% python3 -q
>>> import numpy as np
>>> np.set_printoptions(precision=4, suppress=True, linewidth=160)
>>> K = np.diag(np.array([-2, 0, -1, 1, 3, 3])) + 4 * np.eye(6, k=1) + 4 * np.eye(6, k=-1)
>>> K
array([[-2.,  4.,  0.,  0.,  0.,  0.],
       [ 4.,  0.,  4.,  0.,  0.,  0.],
       [ 0.,  4., -1.,  4.,  0.,  0.],
       [ 0.,  0.,  4.,  1.,  4.,  0.],
       [ 0.,  0.,  0.,  4.,  3.,  4.],
       [ 0.,  0.,  0.,  0.,  4.,  3.]])
>>> # equal to its transpose
>>> th = np.radians(72)
>>> R = np.eye(6)
>>> R[0, 0] = R[3, 3] = np.cos(th)
>>> R[0, 3], R[3, 0] = -np.sin(th), np.sin(th)
>>> R
array([[ 0.309 ,  0.    ,  0.    , -0.9511,  0.    ,  0.    ],
       [ 0.    ,  1.    ,  0.    ,  0.    ,  0.    ,  0.    ],
       [ 0.    ,  0.    ,  1.    ,  0.    ,  0.    ,  0.    ],
       [ 0.9511,  0.    ,  0.    ,  0.309 ,  0.    ,  0.    ],
       [ 0.    ,  0.    ,  0.    ,  0.    ,  1.    ,  0.    ],
       [ 0.    ,  0.    ,  0.    ,  0.    ,  0.    ,  1.    ]])
>>> M2 = K @ R.T
>>> round(float(np.linalg.det(R)), 4), round(np.trace(R), 4)
(1.0, np.float64(4.618))
>>> np.allclose(K @ K.T, M2 @ M2.T)
True
>>> rng = np.random.default_rng(55115)
>>> M2 = K + rng.integers(-2, 3, (6, 5)) @ rng.integers(-2, 3, (5, 6))
>>> M2
array([[-8.,  8.,  6., -6.,  0., -2.],
       [-1., -4.,  4.,  5.,  8.,  1.],
       [-2.,  8.,  3., -1., -2., -1.],
       [-5., -6., -1.,  5.,  2., -1.],
       [ 7.,  2.,  0.,  4.,  2.,  5.],
       [-1.,  4.,  6., -3.,  8.,  3.]])
>>> M2 - K
array([[-6.,  4.,  6., -6.,  0., -2.],
       [-5., -4.,  0.,  5.,  8.,  1.],
       [-2.,  4.,  4., -5., -2., -1.],
       [-5., -6., -5.,  4., -2., -1.],
       [ 7.,  2.,  0.,  0., -1.,  1.],
       [-1.,  4.,  6., -3.,  4.,  0.]])
>>> np.round(np.linalg.svd(M2 - K, compute_uv=False), 4) + 0
array([17.4223, 13.2196,  9.2853,  0.5927,  0.3685,  0.    ])
>>> np.abs(M2 - K).sum(axis=1)
array([24., 23., 18., 23., 11., 18.])
>>> feats = np.loadtxt("arr.csv", delimiter=",")
>>> feats
array([[ 0.309 ,  0.    ,  0.9511,  0.    ],
       [ 0.    ,  1.    ,  0.    ,  0.    ],
       [-0.9511,  0.    ,  0.309 ,  0.    ],
       [ 0.    ,  0.    ,  0.    ,  1.    ]])
>>> r0, g = feats[3], feats[2]
>>> r0 @ g
np.float64(0.0)
>>> p = (r0 @ g) / (r0 @ r0) * r0
>>> np.linalg.matrix_rank(np.outer(r0, g))
np.int64(1)
>>> round(np.linalg.norm(r0 + g) ** 2 + np.linalg.norm(r0 - g) ** 2, 4)
np.float64(4.0)
>>> p
array([0., 0., 0., 0.])
>>> np.outer(r0, g)
array([[-0.    ,  0.    ,  0.    ,  0.    ],
       [-0.    ,  0.    ,  0.    ,  0.    ],
       [-0.    ,  0.    ,  0.    ,  0.    ],
       [-0.9511,  0.    ,  0.309 ,  0.    ]])
>>> g - p
array([-0.9511,  0.    ,  0.309 ,  0.    ])
>>> np.sort(np.abs(np.linalg.eigvals(feats)))
array([1., 1., 1., 1.])
>>> round(np.abs(np.linalg.eigvals(feats)).max(), 4)
np.float64(1.0)
>>> round(np.trace(feats), 4)
np.float64(2.618)
>>> feats @ feats
array([[-0.809 ,  0.    ,  0.5878,  0.    ],
       [ 0.    ,  1.    ,  0.    ,  0.    ],
       [-0.5878,  0.    , -0.809 ,  0.    ],
       [ 0.    ,  0.    ,  0.    ,  1.    ]])
>>> np.allclose(feats, feats.T)
False
>>> E = np.load("case19.npy")
>>> E
array([[-1, -5, -1],
       [ 0,  0,  0],
       [ 1,  5,  1],
       [-9, -9, -3]])
>>> r = np.linalg.matrix_rank(E)
>>> r
np.int64(2)
>>> null = np.linalg.svd(E)[2][r:].T
>>> np.round(E @ null, 4) + 0
array([[0.],
       [0.],
       [0.],
       [0.]])
>>> null.shape
(3, 1)
>>> null @ null.T
array([[ 0.0263,  0.0263, -0.1579],
       [ 0.0263,  0.0263, -0.1579],
       [-0.1579, -0.1579,  0.9474]])
>>> [int(np.linalg.matrix_rank(E[:i])) for i in range(1, len(E) + 1)]
[1, 1, 1, 2]
>>> [int(np.linalg.matrix_rank(np.delete(E, i, axis=0))) for i in range(4)]
[2, 2, 2, 1]
>>> [int(np.linalg.matrix_rank(E[:, :j + 1])) for j in range(3)]
[1, 2, 2]
>>> M = np.array([[-0.3, -1.4, -1.1, 0.1, -0.2, -0.9],
...     [0.9, -1.2, 0.7, -1.3, -0.7, 0.3],
...     [-0.3, -0.3, -1.1, 0.9, -0.8, -1.0],
...     [0.4, -1.5, 0.4, -0.5, 0.3, 0.8],
...     [-0.3, 0.8, -1.8, 1.3, 0.7, -1.7],
...     [-2.8, 0.4, -0.1, 0.9, 0.2, 0.1]])
>>> M[5] = M[0] + 0.05 * rng.normal(size=6)
>>> M
array([[-0.3   , -1.4   , -1.1   ,  0.1   , -0.2   , -0.9   ],
       [ 0.9   , -1.2   ,  0.7   , -1.3   , -0.7   ,  0.3   ],
       [-0.3   , -0.3   , -1.1   ,  0.9   , -0.8   , -1.    ],
       [ 0.4   , -1.5   ,  0.4   , -0.5   ,  0.3   ,  0.8   ],
       [-0.3   ,  0.8   , -1.8   ,  1.3   ,  0.7   , -1.7   ],
       [-0.3335, -1.2854, -1.0695,  0.006 , -0.1651, -0.9273]])
>>> round(float(np.linalg.norm(M, 2) / np.linalg.norm(M)), 4)
0.7765
>>> [round(float(x), 4) for x in np.linalg.svd(M, compute_uv=False)[:3]]
[4.2071, 3.0426, 1.1966]
>>> np.linalg.cond(M) > 100
np.True_
>>> r0 = np.array([-9, -8, -9, -2, -6, 8])
>>> M2 = M + np.outer(r0, np.eye(6)[2])
>>> np.linalg.matrix_rank(np.linalg.inv(M2) - np.linalg.inv(M), tol=1e-8)
np.int64(1)
>>> U, sig, Vt = np.linalg.svd(M)
>>> np.argmax(sig[:-1] / (sig[1:] + 1e-6)) + 1
np.int64(5)
>>> sig
array([4.2071, 3.0426, 1.1966, 0.8419, 0.5065, 0.0044])
>>> M2 = U[:, :5] @ np.diag(sig[:5]) @ Vt[:5]
>>> round(float(np.linalg.norm(M - M2) / np.linalg.norm(M)), 4)
0.0008
>>> np.round(np.abs(M - M2).max(), 4)
np.float64(0.0024)
>>> np.linalg.matrix_rank(M2)
np.int64(5)
>>> z = rng.permutation(6)
>>> M2 = M[:, z] * rng.choice([-1, 1], 6)
>>> M2
array([[-0.9   ,  0.3   , -0.1   , -1.4   ,  0.2   ,  1.1   ],
       [ 0.3   , -0.9   ,  1.3   , -1.2   ,  0.7   , -0.7   ],
       [-1.    ,  0.3   , -0.9   , -0.3   ,  0.8   ,  1.1   ],
       [ 0.8   , -0.4   ,  0.5   , -1.5   , -0.3   , -0.4   ],
       [-1.7   ,  0.3   , -1.3   ,  0.8   , -0.7   ,  1.8   ],
       [-0.9273,  0.3335, -0.006 , -1.2854,  0.1651,  1.0695]])
>>> U, _, Vt = np.linalg.svd(M.T @ M2)
>>> np.round(U @ Vt, 4) + 0
array([[ 0., -1.,  0.,  0.,  0.,  0.],
       [ 0.,  0.,  0.,  1.,  0.,  0.],
       [ 0.,  0.,  0.,  0.,  0., -1.],
       [ 0.,  0., -1.,  0.,  0.,  0.],
       [ 0.,  0.,  0.,  0., -1.,  0.],
       [ 1.,  0.,  0.,  0.,  0.,  0.]])
>>> np.round(np.linalg.lstsq(M, M2)[0], 4) + 0
array([[ 0., -1.,  0.,  0.,  0.,  0.],
       [ 0.,  0.,  0.,  1.,  0.,  0.],
       [ 0.,  0.,  0.,  0.,  0., -1.],
       [ 0.,  0., -1.,  0.,  0.,  0.],
       [ 0.,  0.,  0.,  0., -1.,  0.],
       [ 1.,  0.,  0.,  0.,  0.,  0.]])
>>> J = np.load("data.npy")
>>> J
array([[18, -3, -2, -3,  2, -1],
       [ 2, 29, -2,  3,  3,  0],
       [ 3, -3,  1, -1,  3,  1],
       [ 2, -2, -2, 11,  1, -3],
       [-2, -2,  1,  3, -2, -2],
       [ 1, -2, -3, -1, -1, 17]])
>>> M2 = np.linalg.inv(J)
>>> np.round(np.linalg.det(J) * np.linalg.det(M2), 4)
np.float64(1.0)
>>> (np.abs(M2) > 1e-9).astype(int)
array([[1, 1, 1, 1, 1, 1],
       [1, 1, 1, 1, 1, 1],
       [1, 1, 1, 1, 1, 1],
       [1, 1, 1, 1, 1, 1],
       [1, 1, 1, 1, 1, 1],
       [1, 1, 1, 1, 1, 1]])
>>> np.round(J @ M2, 4) + 0
array([[1., 0., 0., 0., 0., 0.],
       [0., 1., 0., 0., 0., 0.],
       [0., 0., 1., 0., 0., 0.],
       [0., 0., 0., 1., 0., 0.],
       [0., 0., 0., 0., 1., 0.],
       [0., 0., 0., 0., 0., 1.]])
>>> round(float(np.linalg.slogdet(J)[0]), 4)
-1.0
>>> np.round(np.linalg.inv(M2), 4) + 0
array([[18., -3., -2., -3.,  2., -1.],
       [ 2., 29., -2.,  3.,  3.,  0.],
       [ 3., -3.,  1., -1.,  3.,  1.],
       [ 2., -2., -2., 11.,  1., -3.],
       [-2., -2.,  1.,  3., -2., -2.],
       [ 1., -2., -3., -1., -1., 17.]])
>>> def softmax(z):
...     e = np.exp(z - z.max(axis=-1, keepdims=True))
...     return e / e.sum(axis=-1, keepdims=True)
... 
>>> np.round(softmax(J[3] + -1), 4) + 0
array([0.0001, 0.    , 0.    , 0.9998, 0.    , 0.    ])
>>> np.round(softmax(10 * J[3]), 4) + 0
array([0., 0., 0., 1., 0., 0.])
>>> np.round(softmax(J[3]), 4) + 0
array([0.0001, 0.    , 0.    , 0.9998, 0.    , 0.    ])
>>> att = J @ J.T / np.sqrt(6)
>>> softmax(att).round(6).argmax(axis=1)
array([0, 1, 0, 3, 3, 5])
>>> W1 = np.array([[1, 0], [2, 1], [2, 1], [0, 0], [0, 1], [2, 1]])
>>> beta = np.array([-2, -1])
>>> H = np.maximum(J @ W1 + beta, 0)
>>> H
array([[ 4,  0],
       [54, 29],
       [ 0,  1],
       [ 0,  0],
       [ 0,  0],
       [23, 10]])
>>> (H > 0).astype(int)
array([[1, 0],
       [1, 1],
       [0, 1],
       [0, 0],
       [0, 0],
       [1, 1]])
>>> W2 = np.array([[-2, -3, -1], [-1, -1, 3]])
>>> H @ W2
array([[  -8,  -12,   -4],
       [-137, -191,   33],
       [  -1,   -1,    3],
       [   0,    0,    0],
       [   0,    0,    0],
       [ -56,  -79,    7]])
>>> W1 @ W2
array([[-2, -3, -1],
       [-5, -7,  1],
       [-5, -7,  1],
       [ 0,  0,  0],
       [-1, -1,  3],
       [-5, -7,  1]])
>>> (H @ W2).round(6).argmax(axis=1)
array([2, 2, 2, 0, 0, 2])
>>> A = np.loadtxt("dump.csv", delimiter=",")
>>> A
array([[-0.9069,  0.7064,  0.03  , -0.2729,  0.6169],
       [-0.9716,  0.1781,  0.3799,  0.8875,  0.3627],
       [-0.9973,  0.9121, -0.2165,  0.6584,  0.811 ],
       [ 0.9977, -0.9748,  0.5227, -0.05  , -0.8937],
       [ 0.0599, -0.9051,  0.5511,  0.9797, -0.6858],
       [-0.4777,  0.9816, -0.9275, -0.9517,  0.7487],
       [ 0.9895,  0.5511, -0.7699, -0.9919, -0.0898],
       [-0.9944,  0.4301,  0.3969,  0.9366,  0.5511],
       [-0.1877,  0.9468, -0.8243, -0.9508,  0.6584],
       [ 0.5154,  0.6044, -0.3885, -0.917 ,  0.3095],
       [ 0.4136,  0.664 , -0.5915, -0.821 ,  0.2543]])
>>> Xc = A - A.mean(axis=0)
>>> V = np.linalg.svd(Xc)[2][:2]
>>> M2 = Xc - Xc @ V.T @ V
>>> (Xc @ V.T).std(axis=0)
array([1.0944, 0.9919])
>>> M2.std(axis=0)
array([0.1155, 0.1009, 0.1456, 0.138 , 0.055 ])
>>> np.linalg.norm(M2, axis=1).round(6).argmax()
np.int64(0)
>>> O, V = np.linalg.qr(A[:, :1])[0], np.linalg.qr(A[:, 1:])[0]
>>> sig = np.linalg.svd(O.T @ V, compute_uv=False)
>>> sig
array([0.9767])
>>> (sig > 0.9).sum()
np.int64(1)
>>> m1 = np.load("layer6.npy")
>>> m1
array([[ 0.9582, -1.2456,  9.3749],
       [ 0.5168, -1.1111,  8.3728],
       [-0.7319,  1.5502,  9.6877],
       [-1.0335,  0.2098, 10.9037],
       [-0.6228,  0.2475,  8.818 ],
       [ 0.3677, -1.1656,  9.1866],
       [-0.9181,  0.444 ,  8.9336],
       [ 0.2009, -1.5007,  9.207 ],
       [-1.0832, -0.472 ,  9.7765],
       [-0.5814, -1.4971,  8.8933],
       [ 0.6924, -0.5934,  7.9983],
       [ 1.7349, -0.7837,  8.2796],
       [ 1.6354, -1.3494,  9.4359],
       [-1.1798, -0.5513,  9.1118],
       [ 0.5874,  0.4966,  9.5802],
       [-1.5228, -0.1001,  9.7738]])
>>> W2 = m1[[14, 15]].astype(float)
>>> for _ in range(5):
...     z = np.linalg.norm(m1[:, None] - W2, axis=-1).argmin(axis=1)
...     W2 = np.array([m1[z == j].mean(axis=0) for j in range(2)])
... 
>>> z
array([0, 0, 1, 1, 1, 0, 1, 0, 1, 0, 0, 0, 0, 1, 0, 1])
>>> np.abs(W2[1] - W2[0]).argmax()
np.int64(0)
>>> W2
array([[ 0.6791, -0.9722,  8.9254],
       [-1.0132,  0.1897,  9.5722]])
>>> d = np.linalg.norm(m1[:, None] - m1[None], axis=-1)
>>> d.mean(axis=1).argmax()
np.int64(2)
>>> np.flatnonzero(d[1] < d.mean() / 2)
array([ 1,  5, 10])
>>> d.shape
(16, 16)
>>> np.linalg.matrix_rank(d ** 2)
np.int64(5)
>>> x = np.array([-1, 1, 1])
>>> y = m1 @ x
>>> np.round(np.linalg.pinv(m1) @ m1, 4) + 0
array([[1., 0., 0.],
       [0., 1., 0.],
       [0., 0., 1.]])
>>> y = y + 0.1 * rng.normal(size=16)
>>> y
array([ 7.1267,  6.5895, 11.9956, 12.0216,  9.7443,  7.6226, 10.279 ,  7.4664, 10.5478,  8.0647,  6.7487,  5.8202,  6.4866,  9.6629,  9.4191, 11.195 ])
>>> beta, *_ = np.linalg.lstsq(m1, y)
>>> [round(float(np.linalg.norm(np.linalg.solve(m1.T @ m1 + lam * np.eye(3), m1.T @ y))), 2) for lam in (0, 1, 10, 100)]
[1.73, 1.67, 1.35, 0.93]
>>> round(float(np.linalg.norm(y - m1 @ beta)), 4)
0.3121
>>> th = np.radians(30)
>>> R = np.eye(3)
>>> R[2, 2] = R[0, 0] = np.cos(th)
>>> R[2, 0], R[0, 2] = -np.sin(th), np.sin(th)
>>> R
array([[ 0.866,  0.   ,  0.5  ],
       [ 0.   ,  1.   ,  0.   ],
       [-0.5  ,  0.   ,  0.866]])
>>> M2 = m1 @ R.T
>>> np.abs(M2 - m1).max(axis=0)
array([5.5903, 0.    , 2.0819])
>>> np.linalg.svd(m1, compute_uv=False), np.linalg.svd(M2, compute_uv=False)
(array([36.9771,  4.5449,  2.6274]), array([36.9771,  4.5449,  2.6274]))
>>> hat = m1 @ np.linalg.solve(m1.T @ m1, m1.T)
>>> np.allclose(hat @ hat, hat)
True
>>> np.round(np.linalg.eigvalsh(hat), 4) + 0
array([0., 0., 0., 0., 0., 0., 0., 0., 0., 0., 0., 0., 0., 1., 1., 1.])
>>> hat @ m1[:, 0]
array([ 0.9582,  0.5168, -0.7319, -1.0335, -0.6228,  0.3677, -0.9181,  0.2009, -1.0832, -0.5814,  0.6924,  1.7349,  1.6354, -1.1798,  0.5874, -1.5228])
>>> data = np.loadtxt("test11.csv", delimiter=",")
>>> data
array([[-0.9665, -1.5327,  1.0034,  0.4664,  0.0643],
       [ 0.0568, -0.0872,  0.0175, -0.0147, -0.0267],
       [-0.4153, -0.6981,  0.4905,  0.1848,  0.0727],
       [ 2.9383,  4.2138, -2.781 , -1.3593,  0.0313],
       [-1.3693, -2.0366,  1.3274,  0.6528, -0.0287],
       [ 1.2494,  1.7653, -1.1962, -0.6076, -0.0086],
       [-1.2035, -1.6567,  1.0308,  0.5806, -0.0015],
       [-0.9657, -1.3773,  0.9426,  0.408 , -0.0186],
       [ 0.8869,  1.3782, -0.94  , -0.4561,  0.0506],
       [ 1.289 ,  1.9949, -1.2089, -0.5982,  0.1397],
       [ 0.3739,  0.3966, -0.3104, -0.1664,  0.0299],
       [-0.3401, -0.5221,  0.3114,  0.1656,  0.0285],
       [-0.3559, -0.5201,  0.4416,  0.1715, -0.0007],
       [-0.5476, -0.7417,  0.5052,  0.2869, -0.0617],
       [-1.2758, -2.0787,  1.3231,  0.7188,  0.0218],
       [ 2.4541,  3.5954, -2.4581, -1.1871,  0.0483],
       [ 1.9092,  2.8251, -1.9145, -0.8569, -0.0172],
       [ 3.8771,  5.7604, -3.8068, -1.8528,  0.006 ],
       [ 2.7348,  4.1143, -2.7873, -1.4058, -0.0137],
       [ 0.3538,  0.5081, -0.3797, -0.2357, -0.0745],
       [ 2.4331,  3.6445, -2.5915, -1.222 ,  0.0155],
       [ 1.3525,  2.1556, -1.4711, -0.7043,  0.0572]])
>>> U, sig, Vt = np.linalg.svd(E)
>>> V = Vt[:(sig > 1e-8).sum()]
>>> x = E[2] + 5 * E[1] + rng.integers(2) * np.eye(3)[1]
>>> x
array([1., 5., 1.])
>>> np.allclose(V.T @ V @ x, x)
True
>>> np.diag(V.T @ V)
array([0.9737, 0.9737, 0.0526])
>>> V.T @ V
array([[ 0.9737, -0.0263,  0.1579],
       [-0.0263,  0.9737,  0.1579],
       [ 0.1579,  0.1579,  0.0526]])
